>>> import numpy as np
>>> np.set_printoptions(precision=4, suppress=True, linewidth=120, floatmode="fixed")
>>> F = np.array([[-0.5, -0.2, -1.5, -0.2, 0.7, 0.1, -1.0],
...     [-0.1, 1.0, 1.9, 0.4, 1.0, 1.5, -1.6],
...     [-0.4, 1.1, 1.0, 2.1, 0.8, -0.6, -0.5]])
>>> F
array([[-0.5000, -0.2000, -1.5000, -0.2000,  0.7000,  0.1000, -1.0000],
       [-0.1000,  1.0000,  1.9000,  0.4000,  1.0000,  1.5000, -1.6000],
       [-0.4000,  1.1000,  1.0000,  2.1000,  0.8000, -0.6000, -0.5000]])
>>> t3 = np.stack([F, 3 * F, F[::-1]])
>>> (t3 @ F.T).shape
(3, 3, 3)
>>> np.linalg.norm(t3, axis=(1, 2))
array([ 4.7645, 14.2934,  4.7645])
>>> def softmax(z):
...     e = np.exp(z - z.max(axis=-1, keepdims=True))
...     return e / e.sum(axis=-1, keepdims=True)
... 
>>> softmax(F[0])
array([0.1019, 0.1375, 0.0375, 0.1375, 0.3382, 0.1856, 0.0618])
>>> softmax(F[0] + 5)
array([0.1019, 0.1375, 0.0375, 0.1375, 0.3382, 0.1856, 0.0618])
>>> scores = F @ F.T / np.sqrt(7)
>>> softmax(scores)[0] @ F
array([-0.4375,  0.1013, -0.7809,  0.1383,  0.7497,  0.1994, -1.0199])
>>> softmax(scores + np.triu(np.full(scores.shape, -np.inf), 1))
array([[1.0000, 0.0000, 0.0000],
       [0.0142, 0.9858, 0.0000],
       [0.0258, 0.2080, 0.7662]])
>>> other = np.array([[3, 3, 2, 3, -2],
...     [1, -3, -1, -3, -2],
...     [1, 2, 2, 3, 1],
...     [-3, 2, -3, -1, 2],
...     [-3, -3, -2, 0, -1]])
>>> K = np.tril(other)
>>> K
array([[ 3,  0,  0,  0,  0],
       [ 1, -3,  0,  0,  0],
       [ 1,  2,  2,  0,  0],
       [-3,  2, -3, -1,  0],
       [-3, -3, -2,  0, -1]])
>>> other = K / np.sqrt((K ** 2).mean(axis=1, keepdims=True))
>>> other[1]
array([ 0.7071, -2.1213,  0.0000,  0.0000,  0.0000])
>>> np.linalg.matrix_rank(other) == np.linalg.matrix_rank(K)
np.True_
>>> rng = np.random.default_rng(13266)
>>> lab = rng.permutation(5)
>>> other = K[:, lab] * rng.choice([-1, 1], 5)
>>> other
array([[ 0,  0,  0, -3,  0],
       [ 0,  0,  0, -1, -3],
       [-2,  0,  0, -1,  2],
       [ 3,  0, -1,  3,  2],
       [ 2,  1,  0,  3, -3]])
>>> Uu, _, VT = np.linalg.svd(K.T @ other)
>>> np.round(Uu @ VT, 4) + 0
array([[ 0.0000,  0.0000,  0.0000, -1.0000,  0.0000],
       [ 0.0000,  0.0000,  0.0000,  0.0000,  1.0000],
       [-1.0000,  0.0000,  0.0000,  0.0000,  0.0000],
       [ 0.0000,  0.0000,  1.0000,  0.0000,  0.0000],
       [ 0.0000, -1.0000,  0.0000,  0.0000,  0.0000]])
>>> np.round(np.linalg.lstsq(K, other)[0], 4) + 0
array([[ 0.0000,  0.0000,  0.0000, -1.0000,  0.0000],
       [ 0.0000,  0.0000,  0.0000,  0.0000,  1.0000],
       [-1.0000,  0.0000,  0.0000,  0.0000,  0.0000],
       [ 0.0000,  0.0000,  1.0000,  0.0000,  0.0000],
       [ 0.0000, -1.0000,  0.0000,  0.0000,  0.0000]])
>>> np.einsum("ij,ji->", K, K)
np.int64(24)
>>> round(np.linalg.det(K.T), 4)
np.float64(-18.0)
>>> data = np.loadtxt("w.csv", delimiter=",")
>>> data
array([[ 3.0000, -1.0000,  3.0000, -1.0000],
       [-3.0000, -3.0000, -3.0000, -3.0000],
       [ 3.0000, -1.0000,  3.0000, -1.0000],
       [-3.0000, -3.0000, -3.0000, -3.0000]])
>>> t = np.radians(45)
>>> R = np.eye(4)
>>> R[3, 3] = R[0, 0] = np.cos(t)
>>> R[3, 0], R[0, 3] = -np.sin(t), np.sin(t)
>>> R
array([[ 0.7071,  0.0000,  0.0000,  0.7071],
       [ 0.0000,  1.0000,  0.0000,  0.0000],
       [ 0.0000,  0.0000,  1.0000,  0.0000],
       [-0.7071,  0.0000,  0.0000,  0.7071]])
>>> other = data @ R.T
>>> np.allclose(data @ data.T, other @ other.T)
True
>>> other.round(4) + 0
array([[ 1.4142, -1.0000,  3.0000, -2.8284],
       [-4.2426, -3.0000, -3.0000,  0.0000],
       [ 1.4142, -1.0000,  3.0000, -2.8284],
       [-4.2426, -3.0000, -3.0000,  0.0000]])
>>> A = 0.9 ** np.abs(np.subtract.outer(np.arange(8), np.arange(8)))
>>> A
array([[1.0000, 0.9000, 0.8100, 0.7290, 0.6561, 0.5905, 0.5314, 0.4783],
       [0.9000, 1.0000, 0.9000, 0.8100, 0.7290, 0.6561, 0.5905, 0.5314],
       [0.8100, 0.9000, 1.0000, 0.9000, 0.8100, 0.7290, 0.6561, 0.5905],
       [0.7290, 0.8100, 0.9000, 1.0000, 0.9000, 0.8100, 0.7290, 0.6561],
       [0.6561, 0.7290, 0.8100, 0.9000, 1.0000, 0.9000, 0.8100, 0.7290],
       [0.5905, 0.6561, 0.7290, 0.8100, 0.9000, 1.0000, 0.9000, 0.8100],
       [0.5314, 0.5905, 0.6561, 0.7290, 0.8100, 0.9000, 1.0000, 0.9000],
       [0.4783, 0.5314, 0.5905, 0.6561, 0.7290, 0.8100, 0.9000, 1.0000]])
>>> np.sort(np.abs(np.linalg.eigvals(A)))
array([0.0547, 0.0615, 0.0756, 0.1036, 0.1647, 0.3297, 1.0072, 6.2030])
>>> np.round(np.abs(np.linalg.eigvals(A)).max(), 4)
np.float64(6.203)
>>> round(np.linalg.det(A), 4)
np.float64(0.0)
>>> np.trace(A)
np.float64(8.0)
>>> np.allclose(A, A.T)
True
>>> t = np.radians(142)
>>> R = np.eye(8)
>>> R[3, 3] = R[2, 2] = np.cos(t)
>>> R[3, 2], R[2, 3] = -np.sin(t), np.sin(t)
>>> R
array([[ 1.0000,  0.0000,  0.0000,  0.0000,  0.0000,  0.0000,  0.0000,  0.0000],
       [ 0.0000,  1.0000,  0.0000,  0.0000,  0.0000,  0.0000,  0.0000,  0.0000],
       [ 0.0000,  0.0000, -0.7880,  0.6157,  0.0000,  0.0000,  0.0000,  0.0000],
       [ 0.0000,  0.0000, -0.6157, -0.7880,  0.0000,  0.0000,  0.0000,  0.0000],
       [ 0.0000,  0.0000,  0.0000,  0.0000,  1.0000,  0.0000,  0.0000,  0.0000],
       [ 0.0000,  0.0000,  0.0000,  0.0000,  0.0000,  1.0000,  0.0000,  0.0000],
       [ 0.0000,  0.0000,  0.0000,  0.0000,  0.0000,  0.0000,  1.0000,  0.0000],
       [ 0.0000,  0.0000,  0.0000,  0.0000,  0.0000,  0.0000,  0.0000,  1.0000]])
>>> other = A @ R.T
>>> round(np.linalg.det(R), 4), np.round(np.trace(R), 4)
(np.float64(1.0), np.float64(4.424))
>>> np.allclose(A @ A.T, other @ other.T)
True
>>> np.linalg.svd(A, compute_uv=False), np.linalg.svd(other, compute_uv=False)
(array([6.2030, 1.0072, 0.3297, 0.1647, 0.1036, 0.0756, 0.0615, 0.0547]), array([6.2030, 1.0072, 0.3297, 0.1647, 0.1036, 0.0756, 0.0615, 0.0547]))
>>> np.abs(other - A).max(axis=0)
array([0.0000, 0.0000, 1.2339, 2.3421, 0.0000, 0.0000, 0.0000, 0.0000])
>>> data.sum(axis=0)
array([ 0.0000, -8.0000,  0.0000, -8.0000])
>>> data.sum(axis=1)
array([  4.0000, -12.0000,   4.0000, -12.0000])
>>> np.round(np.linalg.norm(data), 4)
np.float64(10.583)
>>> data.mean(axis=0)
array([ 0.0000, -2.0000,  0.0000, -2.0000])
>>> np.abs(data).max()
np.float64(3.0)
>>> data.shape
(4, 4)
>>> np.linalg.matrix_rank(data)
np.int64(2)
>>> round(float(np.trace(np.linalg.pinv(data) @ data)), 4)
2.0
>>> np.linalg.lstsq(data[:-1].T, data[-1])[2]
np.int32(2)
>>> np.abs(np.diag(np.linalg.qr(data)[1])) > 1e-9
array([ True,  True, False, False])
>>> J = np.load("a.npy")
>>> J
array([[ -0.7575,   2.7674,  -1.5536, -11.7679,  -2.7552,   4.8299,   3.7176,   6.9918,  -4.2514,   1.2837],
       [ -7.3154,  -4.3304, -10.3930,  -3.9241,  14.0781,  10.4595,   0.0709,  -3.9019,   7.9547,   1.0889],
       [  0.6828,   4.5929,  -3.8672, -11.5287,  -3.2981,   3.1221,   1.4335,   4.0539,  -4.4157,   0.1809],
       [  2.1588,   1.6550,  -1.6787, -12.1795,  -3.0672,   5.1442,   2.1531,   5.5572,  -4.1070,   2.0176],
       [ -1.2232,   1.7289,  -4.4030, -12.9238,  -2.0668,   5.4410,   2.6034,   6.2220,  -4.2651,   0.1307],
       [ -5.9887,  -4.6514, -11.4177,  -2.0151,  12.3243,  10.0814,   2.0735,  -4.2373,   5.8229,  -1.0888],
       [  1.1718,   4.4133,  -2.8489, -10.4064,  -2.8572,   4.7423,   2.3436,   6.4256,  -1.3505,   2.0139],
       [  0.3236,   1.9203,  -1.5258, -11.1754,  -2.5502,   5.3010,   3.4345,   7.1607,  -3.3471,   0.9662],
       [ -0.3803,   1.9904,  -1.0032, -13.7775,  -3.6487,   2.6964,   0.9049,   6.3935,  -3.5493,   1.6043],
       [ -5.3491,  -5.6796, -11.6182,  -1.8718,  12.8521,  10.1187,   1.6502,  -4.3020,   5.4476,   0.1936],
       [ -6.4089,  -5.4113, -12.6730,  -0.8276,  14.9563,  10.6300,  -0.7490,  -3.7952,   7.1250,  -0.4492],
       [  1.1291,   2.8947,  -2.5020, -11.5942,  -1.8364,   3.6206,   1.4878,   7.5548,  -3.3813,   2.1019],
       [ -6.6738,  -4.4032, -10.7334,  -1.6756,  13.0556,  10.3706,   1.8682,  -4.5781,   5.6899,   1.6529],
       [ -0.3541,   2.1384,  -2.0167, -12.7608,  -4.3099,   3.7378,   2.8228,   5.8760,  -6.3678,   1.0184],
       [  2.0476,   2.5264,  -2.3781, -12.8892,  -3.4824,   3.5596,   2.5168,   6.2736,  -5.2049,   0.8983]])
>>> vec = np.array([-2, -1, 4, -4, -1, 5, -1, -2, -5, 5])
>>> y = J @ vec
>>> c, lr = np.zeros(10), 1 / np.linalg.norm(J, 2) ** 2
>>> for i in range(300):
...     c -= lr * J.T @ (J @ c - y)
...     if i % 50 == 0: print(i, round(np.linalg.norm(J @ c - y), 4))
... 
0 38.2653
50 23.7013
100 18.6748
150 15.1754
200 12.6943
250 10.894
>>> c
array([-1.4325, -1.8105,  2.4342, -4.6416, -0.8159,  1.9635,  1.2907, -0.5498, -2.8737,  3.2818])
>>> feats = np.load("run1.npy")
>>> feats
array([[ 4, -4,  6,  0,  0,  0],
       [-4, -6, -4,  0,  0,  0],
       [ 4,  6,  4,  0,  0,  0],
       [-4,  4, -6,  2, -2,  3],
       [ 4,  6,  4, -2, -3, -2],
       [-4, -6, -4,  2,  3,  2]])
>>> G = F.T @ F
>>> np.diag(G)
array([0.4200, 2.2500, 6.8600, 4.6100, 2.1300, 2.6200, 3.8100])
>>> np.round(np.linalg.eigvalsh(G)[::-1], 4) + 0
array([14.1790,  4.7298,  3.7912,  0.0000,  0.0000,  0.0000,  0.0000])
>>> np.linalg.svd(F, compute_uv=False) ** 2
array([14.1790,  4.7298,  3.7912])
>>> np.allclose(G, G.T)
True
>>> round(np.trace(G), 4), round(float((F ** 2).sum()), 4)
(np.float64(22.7), 22.7)
>>> np.linalg.matrix_rank(G)
np.int64(3)
>>> E = np.load("block15.npy")
>>> E
array([[ 0.0000,  0.0000,  0.0000,  0.0000,  0.0000,  0.0000,  0.0000,  0.0000,  0.0000],
       [-0.2800, -0.0800,  0.4000,  0.5200,  0.5200,  0.1200,  0.2800, -0.0800,  0.2800],
       [ 0.0700,  0.0200, -0.1000, -0.1300, -0.1300, -0.0300, -0.0700,  0.0200, -0.0700],
       [-1.3300, -0.3800,  1.9000,  2.4700,  2.4700,  0.5700,  1.3300, -0.3800,  1.3300],
       [ 0.1400,  0.0400, -0.2000, -0.2600, -0.2600, -0.0600, -0.1400,  0.0400, -0.1400],
       [ 1.3300,  0.3800, -1.9000, -2.4700, -2.4700, -0.5700, -1.3300,  0.3800, -1.3300],
       [ 1.6100,  0.4600, -2.3000, -2.9900, -2.9900, -0.6900, -1.6100,  0.4600, -1.6100]])
>>> E @ np.linalg.pinv(E) @ E
array([[ 0.0000,  0.0000,  0.0000,  0.0000,  0.0000,  0.0000,  0.0000,  0.0000,  0.0000],
       [-0.2800, -0.0800,  0.4000,  0.5200,  0.5200,  0.1200,  0.2800, -0.0800,  0.2800],
       [ 0.0700,  0.0200, -0.1000, -0.1300, -0.1300, -0.0300, -0.0700,  0.0200, -0.0700],
       [-1.3300, -0.3800,  1.9000,  2.4700,  2.4700,  0.5700,  1.3300, -0.3800,  1.3300],
       [ 0.1400,  0.0400, -0.2000, -0.2600, -0.2600, -0.0600, -0.1400,  0.0400, -0.1400],
       [ 1.3300,  0.3800, -1.9000, -2.4700, -2.4700, -0.5700, -1.3300,  0.3800, -1.3300],
       [ 1.6100,  0.4600, -2.3000, -2.9900, -2.9900, -0.6900, -1.6100,  0.4600, -1.6100]])
>>> np.allclose(E[:-1].T @ np.linalg.lstsq(E[:-1].T, E[-1])[0], E[-1])
True
>>> np.linalg.lstsq(E[:-1].T, E[-1])[2]
np.int32(1)
>>> r = np.linalg.matrix_rank(E)
>>> r
np.int64(1)
>>> null = np.linalg.svd(E)[2][r:].T
>>> [int(np.linalg.matrix_rank(E[:, :j + 1])) for j in range(9)]
[1, 1, 1, 1, 1, 1, 1, 1, 1]
>>> null.shape
(9, 8)
>>> [int(np.linalg.matrix_rank(np.delete(E, i, axis=0))) for i in range(7)]
[1, 1, 1, 1, 1, 1, 1]
>>> other = E + rng.integers(-2, 3, (7, 1)) @ rng.integers(-2, 3, (1, 9))
>>> other
array([[-2.0000,  0.0000,  4.0000,  4.0000,  0.0000, -2.0000, -4.0000, -2.0000,  0.0000],
       [ 0.7200, -0.0800, -1.6000, -1.4800,  0.5200,  1.1200,  2.2800,  0.9200,  0.2800],
       [ 1.0700,  0.0200, -2.1000, -2.1300, -0.1300,  0.9700,  1.9300,  1.0200, -0.0700],
       [-1.3300, -0.3800,  1.9000,  2.4700,  2.4700,  0.5700,  1.3300, -0.3800,  1.3300],
       [-1.8600,  0.0400,  3.8000,  3.7400, -0.2600, -2.0600, -4.1400, -1.9600, -0.1400],
       [ 3.3300,  0.3800, -5.9000, -6.4700, -2.4700,  1.4300,  2.6700,  2.3800, -1.3300],
       [-0.3900,  0.4600,  1.7000,  1.0100, -2.9900, -2.6900, -5.6100, -1.5400, -1.6100]])
>>> np.linalg.matrix_rank(other - E, tol=1e-8)
np.int64(1)
>>> np.abs(other - E).sum(axis=1)
array([18.0000,  9.0000,  9.0000,  0.0000, 18.0000, 18.0000, 18.0000])
>>> W0 = np.loadtxt("layer3.csv", delimiter=",")
>>> W0
array([[  3.7904,   0.9147,   2.7980,   0.0504,  -0.0282,   4.7295,   0.0397,  -3.7659,  -1.9081,  -3.7548],
       [  2.0917,   0.5180,   1.4923,  -0.0177,   0.0118,   2.5101,   0.0447,  -1.9301,  -1.0752,  -2.0736],
       [  0.0822,   0.0218,   0.1191,  -0.0030,   0.0540,   0.1327,  -0.1033,  -0.0605,  -0.1346,  -0.0512],
       [ -4.8039,  -1.2437,  -3.6586,   0.0542,  -0.0326,  -6.0103,  -0.0127,   4.8171,   2.4284,   4.7307],
       [  0.2648,   0.0762,   0.2738,  -0.0281,  -0.0273,   0.4278,   0.0429,  -0.2975,  -0.1305,  -0.4098],
       [ -3.2099,  -0.7567,  -2.3317,   0.0132,   0.0284,  -3.8917,   0.0260,   3.0372,   1.5853,   3.0951],
       [  9.9979,   2.5144,   7.5358,  -0.0577,  -0.0487,  12.4961,   0.0410, -10.0105,  -5.0844, -10.0317],
       [ -0.8871,  -0.2299,  -0.6384,   0.1058,  -0.0836,  -1.0347,   0.0094,   0.8020,   0.4054,   0.8627],
       [ -4.4705,  -1.0866,  -3.4536,  -0.0454,  -0.0311,  -5.6179,   0.0081,   4.5242,   2.3307,   4.3439],
       [  4.5985,   1.0540,   3.4293,  -0.0009,  -0.0136,   5.7238,   0.0136,  -4.5567,  -2.2078,  -4.5019],
       [ -3.9228,  -0.9842,  -3.0154,   0.0673,   0.0036,  -4.9172,   0.0490,   3.9280,   1.9339,   3.9497],
       [ -2.4060,  -0.6231,  -1.8017,   0.0344,  -0.0263,  -3.0348,   0.0218,   2.4328,   1.2760,   2.4316],
       [ -0.7748,  -0.1320,  -0.5009,   0.0036,  -0.0260,  -0.9312,  -0.0011,   0.6807,   0.3377,   0.6430],
       [  1.6067,   0.3271,   1.3031,  -0.0117,  -0.0110,   2.1128,   0.0622,  -1.6829,  -0.8742,  -1.6745],
       [  0.0086,   0.0374,  -0.0300,   0.0578,   0.0321,  -0.0255,  -0.0195,   0.0158,   0.0153,   0.1696],
       [  0.2210,   0.0582,   0.1835,   0.0230,   0.0007,   0.2070,   0.0490,  -0.2213,  -0.0818,  -0.1745],
       [  3.5467,   1.0146,   2.7995,  -0.1199,   0.0610,   4.6052,  -0.0276,  -3.6060,  -1.8284,  -3.5386],
       [  1.4073,   0.4010,   1.0430,   0.0294,   0.0275,   1.7475,   0.0123,  -1.3104,  -0.5910,  -1.3372],
       [  3.3771,   0.8614,   2.5780,  -0.0107,   0.0474,   4.2278,   0.0922,  -3.3878,  -1.7351,  -3.4332],
       [  0.3688,   0.0650,   0.1652,   0.0566,   0.0197,   0.3944,   0.0719,  -0.3457,  -0.1439,  -0.3446],
       [ -2.8083,  -0.6016,  -2.1109,   0.0024,  -0.0179,  -3.6746,   0.0711,   2.9007,   1.5300,   2.9246],
       [  4.9006,   1.2689,   3.6566,   0.0193,  -0.0622,   6.1026,  -0.0441,  -5.0092,  -2.4538,  -4.9270],
       [ -0.8999,  -0.2300,  -0.6736,  -0.0146,  -0.0073,  -1.0853,  -0.0193,   0.9035,   0.4529,   0.9272],
       [  3.1154,   0.7508,   2.3358,   0.0255,   0.0055,   3.7350,   0.0100,  -3.0522,  -1.5775,  -3.0748],
       [ -0.7191,  -0.2665,  -0.5416,   0.0874,  -0.0159,  -1.0505,   0.1107,   0.7153,   0.4247,   0.9189],
       [  0.3044,   0.1317,   0.0931,  -0.0607,   0.0658,   0.3550,   0.0479,  -0.2664,  -0.2403,  -0.2222],
       [ -2.7634,  -0.6679,  -2.0771,   0.0471,  -0.0624,  -3.4367,  -0.0151,   2.8448,   1.3802,   2.7913],
       [  4.9193,   1.2669,   3.6999,   0.0279,  -0.0217,   6.1963,   0.0259,  -4.8456,  -2.5158,  -4.9840],
       [ -1.0771,  -0.2478,  -0.8170,   0.0123,   0.0059,  -1.2357,   0.0303,   1.1530,   0.5876,   1.1150],
       [  0.1415,   0.0357,   0.0205,  -0.0474,  -0.0638,   0.1250,  -0.0360,  -0.0501,  -0.0279,  -0.0893],
       [  0.6388,   0.1587,   0.3584,   0.0329,   0.0377,   0.8047,  -0.0242,  -0.6390,  -0.2245,  -0.5848],
       [  0.7159,   0.2268,   0.6008,  -0.0015,  -0.0175,   0.9758,  -0.0362,  -0.7428,  -0.4071,  -0.8004],
       [  4.4155,   1.0630,   3.2973,  -0.0336,  -0.0334,   5.5892,  -0.0442,  -4.4636,  -2.1696,  -4.4693],
       [ -6.8859,  -1.7195,  -5.1661,   0.0013,   0.0146,  -8.6889,   0.0369,   6.8885,   3.4839,   6.9815],
       [ -0.5097,  -0.1788,  -0.4566,  -0.0573,  -0.0149,  -0.6351,   0.0927,   0.5756,   0.3725,   0.5478],
       [ -3.3416,  -0.7915,  -2.3459,   0.0015,  -0.0351,  -4.1560,  -0.0838,   3.2888,   1.6776,   3.2960],
       [  0.0356,   0.0149,   0.0978,  -0.0453,  -0.0235,   0.0869,   0.0440,  -0.1235,   0.0172,  -0.1100],
       [ -1.5116,  -0.3999,  -1.0939,  -0.0798,   0.0686,  -1.8296,   0.0506,   1.5066,   0.7841,   1.4146],
       [ -4.5707,  -1.1286,  -3.4182,  -0.0460,   0.0077,  -5.7718,   0.0570,   4.6385,   2.2441,   4.6357]])
>>> W2 = W0[[11, 17]].astype(float)
>>> for _ in range(5):
...     lab = np.linalg.norm(W0[:, None] - W2, axis=-1).argmin(axis=1)
...     W2 = np.array([W0[lab == j].mean(axis=0) for j in range(2)])
... 
>>> lab
array([1, 1, 1, 0, 1, 0, 1, 0, 0, 1, 0, 0, 0, 1, 1, 1, 1, 1, 1, 1, 0, 1, 0, 1, 0, 1, 0, 1, 0, 1, 1, 1, 1, 0, 0, 0, 1,
       0, 0])
>>> W2[1] - W2[0]
array([ 4.9778,  1.2450,  3.7264, -0.0163,  0.0138,  6.2285, -0.0135, -4.9733, -2.5204, -4.9746])
>>> np.abs(W2[1] - W2[0]).argmax()
np.int64(5)
